% ipython --no-banner

In [1]: import numpy as np

In [2]: np.set_printoptions(precision=1, suppress=True, linewidth=140, sign=" ")

In [3]: m1 = np.load("test4.npy")

In [4]: m1
Out[4]: 
array([[-4. ,  2. , -2.2, -0.1],
       [-0.9, -3.8, -1.6, -2.7],
       [ 2.7,  0.9, -4.1,  0.3],
       [-0.9, -2.5, -0.8,  4.2]])

In [5]: rng = np.random.default_rng(51485)

In [6]: z = rng.permutation(4)

In [7]: z
Out[7]: array([ 2,  1,  3,  0])

In [8]: B = m1[z][:, z]

In [9]: np.allclose(B, m1)
Out[9]: False

In [10]: B
Out[10]: 
array([[-4.1,  0.9,  0.3,  2.7],
       [-1.6, -3.8, -2.7, -0.9],
       [-0.8, -2.5,  4.2, -0.9],
       [-2.2,  2. , -0.1, -4. ]])

In [11]: np.sort(np.abs(np.linalg.eigvals(B)))
Out[11]: array([ 5.,  5.,  5.,  5.])

In [12]: round(float(np.trace(B)), 1)
Out[12]: -7.7

In [13]: np.diag(B)
Out[13]: array([-4.1, -3.8,  4.2, -4. ])

In [14]: round(float(m1[:, 1] @ m1[:, 2]), 1)
Out[14]: 0.0

In [15]: np.round(m1.T @ m1, 1) + 0
Out[15]: 
array([[ 25.,   0.,   0.,   0.],
       [  0.,  25.,   0.,   0.],
       [  0.,   0.,  25.,   0.],
       [  0.,   0.,   0.,  25.]])

In [16]: print(round(float(np.linalg.det(2 * m1)), 1), round(np.linalg.det(m1), 1))
-10000.0 -625.0

In [17]: np.round(np.poly(m1), 1) + 0
Out[17]: array([   1. ,    7.7,    0. , -193.3, -625. ])

In [18]: np.kron(np.eye(2, dtype=int), m1)
Out[18]: 
array([[-4. ,  2. , -2.2, -0.1, -0. ,  0. , -0. , -0. ],
       [-0.9, -3.8, -1.6, -2.7, -0. , -0. , -0. , -0. ],
       [ 2.7,  0.9, -4.1,  0.3,  0. ,  0. , -0. ,  0. ],
       [-0.9, -2.5, -0.8,  4.2, -0. , -0. , -0. ,  0. ],
       [-0. ,  0. , -0. , -0. , -4. ,  2. , -2.2, -0.1],
       [-0. , -0. , -0. , -0. , -0.9, -3.8, -1.6, -2.7],
       [ 0. ,  0. , -0. ,  0. ,  2.7,  0.9, -4.1,  0.3],
       [-0. , -0. , -0. ,  0. , -0.9, -2.5, -0.8,  4.2]])

In [19]: np.round(np.einsum("ii->", m1), 1)
Out[19]: np.float64(-7.7)

In [20]: P = np.triu(np.array([[0, -2, 0, -3], [2, -3, 2, 3], [-1, -2, 0, -2], [3, 2, -3, -3]]), 1) + np.eye(4)

In [21]: B = P @ m1 @ np.linalg.inv(P)

In [22]: print(round(np.trace(B), 1), np.round(np.trace(m1), 1))
-7.7 -7.7

In [23]: np.linalg.matrix_rank(B)
Out[23]: np.int64(4)

In [24]: round(float(np.linalg.det(B)), 1)
Out[24]: -625.0

In [25]: feats = np.load("sample0.npy")

In [26]: feats
Out[26]: 
array([[ 2,  9,  9],
       [-1,  3,  6],
       [-6,  6, -9],
       [-6,  6, -9]])

In [27]: B = np.array([[1, 2], [2, 3]])

In [28]: W2 = np.kron(B, feats)

In [29]: np.linalg.matrix_rank(W2)
Out[29]: np.int64(6)

In [30]: print(round(np.linalg.norm(W2, 2), 1), round(float(np.linalg.norm(B, 2) * np.linalg.norm(feats, 2)), 1))
78.2 78.2

In [31]: P = feats @ np.linalg.solve(feats.T @ feats, feats.T)

In [32]: np.allclose(P @ P, P)
Out[32]: True

In [33]: np.round(np.linalg.eigvalsh(P), 1) + 0
Out[33]: array([ 0.,  1.,  1.,  1.])

In [34]: np.round((np.eye(4) - P) @ feats, 1) + 0
Out[34]: 
array([[ 0.,  0.,  0.],
       [ 0.,  0.,  0.],
       [ 0.,  0.,  0.],
       [ 0.,  0.,  0.]])

In [35]: print(P @ feats[:, 2])
[ 9.  6. -9. -9.]

In [36]: vec = np.array([-2, 1, -1])

In [37]: y = feats @ vec

In [38]: np.linalg.lstsq(feats, y)[0]
Out[38]: array([-2.,  1., -1.])

In [39]: y = y + 0.3 * rng.normal(size=4)

In [40]: y
Out[40]: array([-4.3, -1. , 26.7, 27.1])

In [41]: beta, *_ = np.linalg.lstsq(feats, y)

In [42]: [round(float(np.linalg.norm(np.linalg.solve(feats.T @ feats + lam * np.eye(3), feats.T @ y))), 2) for lam in (0, 1, 10, 100)]
Out[42]: [2.46, 2.38, 2.16, 1.63]

In [43]: np.round(feats.T @ (y - feats @ beta), 1) + 0
Out[43]: array([ 0.,  0.,  0.])

In [44]: B = np.c_[feats[:, :2] @ np.array([[3, 9], [-5, 0]]), np.array([1, 1, 2, 1])]

In [45]: B
Out[45]: 
array([[-39,  18,   1],
       [-18,  -9,   1],
       [-48, -54,   2],
       [-48, -54,   1]])

In [46]: np.linalg.norm(np.linalg.qr(feats)[0].T @ B, axis=0) ** 2 / ((B ** 2).sum(axis=0) + 1e-12)
Out[46]: array([ 1. ,  1. ,  0.9])

In [47]: np.round(np.linalg.norm(B - feats @ np.linalg.lstsq(feats, B)[0], axis=0), 1) + 0
Out[47]: array([ 0. ,  0. ,  0.7])

In [48]: r0 = np.array([2, -2, 2]) + 0.5

In [49]: W0 = np.outer(r0, r0) / (r0 @ r0)

In [50]: W0
Out[50]: 
array([[ 0.4, -0.3,  0.4],
       [-0.3,  0.2, -0.3],
       [ 0.4, -0.3,  0.4]])

In [51]: # columns 0 and 2 are equal

In [52]: w, vecs = np.linalg.eigh(W0)

In [53]: np.round(np.linalg.svd(W0, compute_uv=False), 1) + 0
Out[53]: array([ 1.,  0.,  0.])

In [54]: np.round(vecs.T @ W0 @ vecs, 1) + 0
Out[54]: 
array([[ 0.,  0.,  0.],
       [ 0.,  0.,  0.],
       [ 0.,  0.,  1.]])

In [55]: w.round(1) + 0
Out[55]: array([ 0.,  0.,  1.])

In [56]: (w > 1e-8).sum(), (w < -1e-8).sum()
Out[56]: (np.int64(1), np.int64(0))

In [57]: np.unique(w.round(6) + 0, return_counts=True)[1]
Out[57]: array([ 2,  1])

In [58]: np.abs(vecs[:, -1]).round(6).argmax()
Out[58]: np.int64(0)

In [59]: np.abs(vecs[:, -1])
Out[59]: array([ 0.7,  0.4,  0.7])

In [60]: left, sv, Vt = np.linalg.svd(W0)

In [61]: np.argmax(sv[:-1] / (sv[1:] + 1e-6)) + 1
Out[61]: np.int64(1)

In [62]: sv.round(1) + 0
Out[62]: array([ 1.,  0.,  0.])

In [63]: B = left[:, :1] @ np.diag(sv[:1]) @ Vt[:1]

In [64]: round(np.linalg.norm(W0 - B) / np.linalg.norm(W0), 1)
Out[64]: np.float64(0.0)

In [65]: np.linalg.matrix_rank(B)
Out[65]: np.int64(1)

In [66]: np.round(np.abs(W0 - B).max(), 1)
Out[66]: np.float64(0.0)

In [67]: vec = np.array([-1, -3, 3])

In [68]: a = np.maximum(W0 @ vec, 0)

In [69]: np.maximum(W0 @ vec, 0) - np.maximum(-W0 @ vec, 0)
Out[69]: array([ 1.6, -1. ,  1.6])

In [70]: np.tanh(W0 @ vec)
Out[70]: array([ 0.9, -0.7,  0.9])

In [71]: np.maximum(W0 @ (3 * vec), 0)
Out[71]: array([ 4.8,  0. ,  4.8])

In [72]: print(W0 @ np.linalg.pinv(W0) @ W0)
[[ 0.4 -0.3  0.4]
 [-0.3  0.2 -0.3]
 [ 0.4 -0.3  0.4]]

In [73]: data = np.load("data.npy")

In [74]: data
Out[74]: 
array([[-1,  0, -2],
       [ 1, -1, -2],
       [ 1,  0,  1]])

In [75]: B = np.linalg.inv(data)

In [76]: np.linalg.inv(B)
Out[76]: 
array([[-1.,  0., -2.],
       [ 1., -1., -2.],
       [ 1.,  0.,  1.]])

In [77]: print(np.round(np.linalg.cond(data), 1))
17.7

In [78]: np.allclose(B, data.T)
Out[78]: False

In [79]: round(np.linalg.slogdet(data)[0], 1)
Out[79]: np.float64(-1.0)

In [80]: arr = np.loadtxt("m.csv", delimiter=",")

In [81]: print(arr)
[[-1.  0.  0.]
 [-1. -2.  0.]
 [-2.  2.  0.]]

In [82]: # triangular: eigenvalues sit on the diagonal

In [83]: T = np.stack([arr, 5 * arr, arr[::-1]])

In [84]: np.linalg.matrix_rank(T)
Out[84]: array([ 2,  2,  2])

In [85]: np.linalg.matrix_rank(T.reshape(3, -1))
Out[85]: np.int64(2)

In [86]: T.sum(axis=0)
Out[86]: 
array([[ -8.,   2.,   0.],
       [ -7., -14.,   0.],
       [-13.,  12.,   0.]])

In [87]: print(np.einsum("bij,cij->bc", T, T))
[[  14.   70.    9.]
 [  70.  350.   45.]
 [   9.   45.   14.]]

In [88]: print(T.shape)
(3, 3, 3)

In [89]: np.linalg.norm(T, axis=(1, 2))
Out[89]: array([  3.7,  18.7,   3.7])

In [90]: np.abs(arr).max()
Out[90]: np.float64(2.0)

In [91]: print(np.linalg.svd(arr, compute_uv=False))
[ 3.   2.2  0. ]

In [92]: arr.mean(axis=0)
Out[92]: array([-1.3,  0. ,  0. ])

In [93]: np.diff(arr, axis=0)
Out[93]: 
array([[ 0., -2.,  0.],
       [-1.,  4.,  0.]])

In [94]: def softmax(z):
    ...:     e = np.exp(z - z.max(axis=-1, keepdims=True))
    ...:     return e / e.sum(axis=-1, keepdims=True)
    ...: 

In [95]: softmax(arr[0] + 3)
Out[95]: array([ 0.2,  0.4,  0.4])

In [96]: np.round(softmax(10 * arr[0]), 1) + 0
Out[96]: array([ 0. ,  0.5,  0.5])

In [97]: S = arr @ arr.T / np.sqrt(3)

In [98]: softmax(S).round(6).argmax(axis=1)
Out[98]: array([ 2,  1,  2])

In [99]: softmax(S)[0] @ arr
Out[99]: array([-1.5,  0.4,  0. ])

In [100]: np.round(softmax(S + np.triu(np.full(S.shape, -np.inf), 1)), 1) + 0
Out[100]: 
array([[ 1. ,  0. ,  0. ],
       [ 0.1,  0.9,  0. ],
       [ 0. ,  0. ,  1. ]])
